In [1]: import numpy as np

In [2]: from numpy import linalg as LA

In [3]: np.set_printoptions(precision=2, suppress=True, linewidth=120)

In [4]: rnd = lambda a: np.round(a, 2) + 0

In [5]: F = np.loadtxt("arr.csv", delimiter=",")

In [6]: F
Out[6]: 
array([[ 3., -6.,  2., -5.],
       [ 0., -2., -8.,  8.],
       [ 0.,  0.,  7., -6.],
       [ 0.,  0.,  0., -7.]])

In [7]: Y = np.array([[2, -5, 2], [-8, 0, -5]])

In [8]: cent = np.kron(Y, F)

In [9]: cent
Out[9]: 
array([[  6., -12.,   4., -10., -15.,  30., -10.,  25.,   6., -12.,   4., -10.],
       [  0.,  -4., -16.,  16.,  -0.,  10.,  40., -40.,   0.,  -4., -16.,  16.],
       [  0.,   0.,  14., -12.,  -0.,  -0., -35.,  30.,   0.,   0.,  14., -12.],
       [  0.,   0.,   0., -14.,  -0.,  -0.,  -0.,  35.,   0.,   0.,   0., -14.],
       [-24.,  48., -16.,  40.,   0.,  -0.,   0.,  -0., -15.,  30., -10.,  25.],
       [ -0.,  16.,  64., -64.,   0.,  -0.,  -0.,   0.,  -0.,  10.,  40., -40.],
       [ -0.,  -0., -56.,  48.,   0.,   0.,   0.,  -0.,  -0.,  -0., -35.,  30.],
       [ -0.,  -0.,  -0.,  56.,   0.,   0.,   0.,  -0.,  -0.,  -0.,  -0.,  35.]])

In [10]: Y = np.array([[1, -3], [-1, 3], [-3, 1], [-2, 1]])

In [11]: np.einsum("ik,kj->ij", F, Y)
Out[11]: 
array([[ 13., -30.],
       [ 10.,  -6.],
       [ -9.,   1.],
       [ 14.,  -7.]])

In [12]: LA.matrix_rank(np.vstack([F, Y.T]))
Out[12]: np.int64(4)

In [13]: LA.matrix_rank(F @ Y)
Out[13]: np.int64(2)

In [14]: np.vstack([F, Y.T]).shape
Out[14]: (6, 4)

In [15]: np.einsum("ij->j", F)
Out[15]: array([  3.,  -8.,   1., -10.])

In [16]: Y.T @ F.T
Out[16]: 
array([[ 13.,  10.,  -9.,  14.],
       [-30.,  -6.,   1.,  -7.]])

In [17]: E = np.load("m.npy")

In [18]: E
Out[18]: 
array([[ 99,   1,  -1,   1],
       [  0, 102,  -3,   3],
       [  1,   0,  18,   0],
       [  0,  -2,   1,  63]])

In [19]: hat = np.triu(np.array([[0, 1, 2, 1], [0, 0, 1, 1], [0, 1, 1, 2], [2, 1, 1, 0]]), 1) + np.eye(4)

In [20]: Y = hat @ E @ LA.inv(hat)

In [21]: hat @ E - E @ hat
Out[21]: 
array([[   2.,    1., -165.,  -32.],
       [   1.,   -2.,  -83.,  -33.],
       [   0.,   -5.,    0.,   89.],
       [   0.,    0.,    2.,    0.]])

In [22]: np.trace(Y), np.trace(E)
Out[22]: (np.float64(282.0), np.int64(282))

In [23]: def softmax(z):
    ...:     e = np.exp(z - z.max(axis=-1, keepdims=True))
    ...:     return e / e.sum(axis=-1, keepdims=True)
    ...: 

In [24]: rnd(softmax(E[1] + -2))
Out[24]: array([0., 1., 0., 0.])

In [25]: S = E @ E.T / np.sqrt(4)

In [26]: softmax(S)[1] @ E
Out[26]: array([  0., 102.,  -3.,   3.])

In [27]: softmax(S).round(6).argmax(axis=1)
Out[27]: array([0, 1, 2, 3])

In [28]: rnd(softmax(S))
Out[28]: 
array([[1., 0., 0., 0.],
       [0., 1., 0., 0.],
       [0., 0., 1., 0.],
       [0., 0., 0., 1.]])

In [29]: rnd(softmax(S + np.triu(np.full(S.shape, -np.inf), 1)))
Out[29]: 
array([[1., 0., 0., 0.],
       [0., 1., 0., 0.],
       [0., 0., 1., 0.],
       [0., 0., 0., 1.]])

In [30]: q = E.astype(float).copy()

In [31]: for j in range(4):
    ...:     q[:, j] -= q[:, :j] @ (q[:, :j].T @ q[:, j])
    ...:     q[:, j] /= LA.norm(q[:, j])
    ...: 

In [32]: rnd(q)
Out[32]: 
array([[ 1.  ,  0.  , -0.01,  0.  ],
       [ 0.  ,  1.  ,  0.  ,  0.02],
       [ 0.01,  0.  ,  1.  , -0.05],
       [ 0.  , -0.02,  0.05,  1.  ]])

In [33]: rnd(q.T @ q)
Out[33]: 
array([[1., 0., 0., 0.],
       [0., 1., 0., 0.],
       [0., 0., 1., 0.],
       [0., 0., 0., 1.]])

In [34]: u = np.array([0, 3, 3, 0])

In [35]: Y = q + np.outer(u, np.eye(4)[1])

In [36]: LA.matrix_rank(LA.inv(Y) - LA.inv(q), tol=1e-8)
Out[36]: np.int64(1)

In [37]: rnd(LA.det(Y) / LA.det(q)), rnd(1 + LA.solve(q, u)[1])
Out[37]: (np.float64(4.0), np.float64(4.0))

In [38]: rnd(Y)
Out[38]: 
array([[ 1.  ,  0.  , -0.01,  0.  ],
       [ 0.  ,  4.  ,  0.  ,  0.02],
       [ 0.01,  3.  ,  1.  , -0.05],
       [ 0.  , -0.02,  0.05,  1.  ]])

In [39]: cent = np.array([[-2, -2, 1], [-2, 1, 2]])

In [40]: rng = np.random.default_rng(8913)

In [41]: W0 = rng.normal(size=(10, 2)) @ cent + np.array([-1, -1, 0])

In [42]: rnd(W0)
Out[42]: 
array([[-3.63,  3.92,  3.83],
       [ 2.58, -1.57, -3.17],
       [ 2.55, -0.04, -2.64],
       [ 2.4 ,  0.81, -2.23],
       [ 1.83,  0.47, -1.87],
       [-3.8 , -4.04,  1.32],
       [-0.28, -0.47, -0.42],
       [ 1.88,  0.99, -1.73],
       [ 2.01, -2.91, -3.15],
       [-5.09, -3.02,  2.74]])

In [43]: vec = np.array([-5, -2, -5])

In [44]: rhs = W0 @ vec

In [45]: rnd(LA.pinv(W0) @ W0)
Out[45]: 
array([[1., 0., 0.],
       [0., 1., 0.],
       [0., 0., 1.]])

In [46]: rnd(rhs)
Out[46]: array([-8.86,  6.11,  0.51, -2.47, -0.76, 20.47,  4.45, -2.7 , 11.51, 17.81])

In [47]: rhs = rhs + 0.1 * rng.normal(size=10)

In [48]: rnd(rhs)
Out[48]: array([-8.75,  6.07,  0.37, -2.54, -0.79, 20.49,  4.33, -2.59, 11.56, 17.85])

In [49]: c, *_ = LA.lstsq(W0, rhs)

In [50]: [round(float(LA.norm(LA.solve(W0.T @ W0 + lam * np.eye(3), W0.T @ rhs))), 2) for lam in (0, 1, 10, 100)]
Out[50]: [7.35, 5.21, 3.5, 1.51]

In [51]: rnd(W0.T @ (rhs - W0 @ c))
Out[51]: array([0., 0., 0.])

In [52]: rnd(c)
Out[52]: array([-5.01, -1.99, -4.99])

In [53]: rnd(LA.norm(rhs - W0 @ c))
Out[53]: np.float64(0.24)

In [54]: mat = np.array([[0, 7, 8, 0], [8, 2, 3, 4], [4, 9, 9, 6]])

In [55]: mat[:, 2] = -2 * mat[:, 1]

In [56]: mat
Out[56]: 
array([[  0,   7, -14,   0],
       [  8,   2,  -4,   4],
       [  4,   9, -18,   6]])

In [57]: Y = mat / np.sqrt((mat ** 2).mean(axis=1, keepdims=True))

In [58]: LA.matrix_rank(mat - mat.mean(axis=1, keepdims=True))
Out[58]: np.int64(3)

In [59]: rnd(Y[2])
Out[59]: array([ 0.37,  0.84, -1.68,  0.56])

In [60]: mat.reshape(2, -1)
Out[60]: 
array([[  0,   7, -14,   0,   8,   2],
       [ -4,   4,   4,   9, -18,   6]])

In [61]: mat.reshape(-1, 2)
Out[61]: 
array([[  0,   7],
       [-14,   0],
       [  8,   2],
       [ -4,   4],
       [  4,   9],
       [-18,   6]])

In [62]: mat.reshape(3, 5)
Traceback (most recent call last):
  Cell In[62], line 1
    mat.reshape(3, 5)
ValueError: cannot reshape array of size 12 into shape (3,5)


In [63]: T = mat.reshape(3, 2, -1)

In [64]: T.sum(axis=1)
Out[64]: 
array([[-14,   7],
       [  4,   6],
       [-14,  15]])

In [65]: T.transpose(1, 0, 2)
Out[65]: 
array([[[  0,   7],
        [  8,   2],
        [  4,   9]],

       [[-14,   0],
        [ -4,   4],
        [-18,   6]]])

In [66]: np.einsum("ihd,jhd->hij", T, T).shape
Out[66]: (2, 3, 3)

In [67]: G = mat.T @ mat

In [68]: np.diag(G)
Out[68]: array([ 80, 134, 536,  52])

In [69]: rnd(LA.eigvalsh(G)[::-1])
Out[69]: array([724.15,  73.12,   4.74,   0.  ])

In [70]: np.allclose(G, G.T)
Out[70]: True

In [71]: rnd(LA.svd(mat, compute_uv=False) ** 2)
Out[71]: array([724.15,  73.12,   4.74])

In [72]: (mat @ mat.T).shape
Out[72]: (3, 3)

In [73]: np.trace(G), (mat ** 2).sum()
Out[73]: (np.int64(802), np.int64(802))

In [74]: LA.matrix_rank(G)
Out[74]: np.int64(3)

In [75]: Y = np.array([[2, -1], [-3, -3]])

In [76]: cent = np.kron(Y, mat)

In [77]: cent
Out[77]: 
array([[  0,  14, -28,   0,   0,  -7,  14,   0],
       [ 16,   4,  -8,   8,  -8,  -2,   4,  -4],
       [  8,  18, -36,  12,  -4,  -9,  18,  -6],
       [  0, -21,  42,   0,   0, -21,  42,   0],
       [-24,  -6,  12, -12, -24,  -6,  12, -12],
       [-12, -27,  54, -18, -12, -27,  54, -18]])

In [78]: rnd(LA.norm(cent, 2)), rnd(LA.norm(Y, 2) * LA.norm(mat, 2))
Out[78]: (np.float64(116.24), np.float64(116.24))

In [79]: rnd(LA.norm(mat[0], 1)), rnd(LA.norm(mat[0], np.inf))
Out[79]: (np.float64(21.0), np.float64(14.0))

In [80]: LA.norm(mat, axis=1).argmax()
Out[80]: np.int64(2)

In [81]: rnd(LA.norm(mat, 1)), rnd(LA.norm(mat, np.inf))
Out[81]: (np.float64(36.0), np.float64(37.0))

In [82]: X = np.load("mat.npy")

In [83]: X
Out[83]: 
array([[  1.94,  -1.52],
       [ -7.75,   4.43],
       [-10.69,   5.7 ]])

In [84]: LA.norm(X, axis=1).argmax()
Out[84]: np.int64(2)

In [85]: rnd(LA.norm(X[0], 1)), rnd(LA.norm(X[0], np.inf))
Out[85]: (np.float64(3.46), np.float64(1.94))

In [86]: rnd(LA.norm(X) ** 2 / LA.norm(X, 2) ** 2)
Out[86]: np.float64(1.0)

In [87]: rnd(LA.norm(X, "nuc"))
Out[87]: np.float64(15.69)

In [88]: A = np.load("block0.npy")

In [89]: A
Out[89]: 
array([[-4.01,  2.25, -1.97],
       [ 1.65,  3.35,  3.33],
       [ 0.34, -3.91,  3.1 ],
       [ 1.24, -1.22,  4.69],
       [-4.57,  0.89, -1.83],
       [ 4.5 ,  1.95,  0.95],
       [ 2.67, -2.81, -3.15],
       [-0.75, -4.16, -2.67],
       [-3.6 ,  1.03,  3.32],
       [ 0.82,  0.05, -4.93],
       [-2.02,  1.36,  4.37],
       [-3.  ,  1.58,  3.68],
       [ 4.12, -2.82,  0.1 ],
       [-3.44, -3.28, -1.55],
       [-2.2 ,  1.08,  4.36],
       [-2.16, -0.42, -4.49],
       [-0.31,  3.44, -3.62]])

In [90]: Xs = (A - A.mean(axis=0)) / A.std(axis=0)

In [91]: np.argwhere(np.abs(Xs) > 2)
Out[91]: array([], shape=(0, 2), dtype=int64)

In [92]: c = LA.lstsq(np.delete(Xs, 0, axis=1), Xs[:, 0])[0]

In [93]: rnd(1 - np.var(Xs[:, 0] - np.delete(Xs, 0, axis=1) @ c))
Out[93]: np.float64(0.04)

In [94]: rnd(c)
Out[94]: array([-0.19,  0.03])
